% ipython --no-banner

In [1]: import numpy as np

In [2]: from numpy import linalg as LA

In [3]: np.set_printoptions(precision=3, suppress=True, linewidth=120, floatmode="fixed")

In [4]: rnd = lambda a: np.round(a, 3) + 0

In [5]: data = np.load("x.npy")

In [6]: print(data)
[[-3.610  2.439 -1.829]
 [-2.450 -1.925 -1.973]
 [ 4.495 -1.286  3.793]
 [-0.231 -2.266  2.297]
 [ 3.255 -0.392  0.864]
 [ 1.782  1.892  0.377]
 [-2.455  2.417 -2.382]
 [-0.697  2.506 -1.504]
 [-2.645  0.045 -1.612]
 [ 2.164  0.828  1.842]
 [ 2.650 -4.317  4.020]
 [-2.520 -0.054 -0.385]
 [ 0.519 -1.228  1.018]]

In [7]: out = np.c_[data[:, :2] @ np.array([[1, 1], [3, 3]]), np.array([9, 9, 9, 3, 2, 1, 4, 5, 6, 8, 4, 0, 9])]

In [8]: print(rnd(out))
[[  3.707   3.707   9.000]
 [ -8.225  -8.225   9.000]
 [  0.637   0.637   9.000]
 [ -7.029  -7.029   3.000]
 [  2.079   2.079   2.000]
 [  7.458   7.458   1.000]
 [  4.796   4.796   4.000]
 [  6.821   6.821   5.000]
 [ -2.510  -2.510   6.000]
 [  4.648   4.648   8.000]
 [-10.301 -10.301   4.000]
 [ -2.682  -2.682   0.000]
 [ -3.165  -3.165   9.000]]

In [9]: print(rnd(LA.norm(LA.qr(data)[0].T @ out, axis=0) ** 2 / ((out ** 2).sum(axis=0) + 1e-12)))
[1.000 1.000 0.079]

In [10]: print(rnd(LA.lstsq(data, out[:, 0])[0]))
[1.000 3.000 0.000]

In [11]: print(rnd(LA.norm(out - data @ LA.lstsq(data, out)[0], axis=0)))
[ 0.000  0.000 21.353]
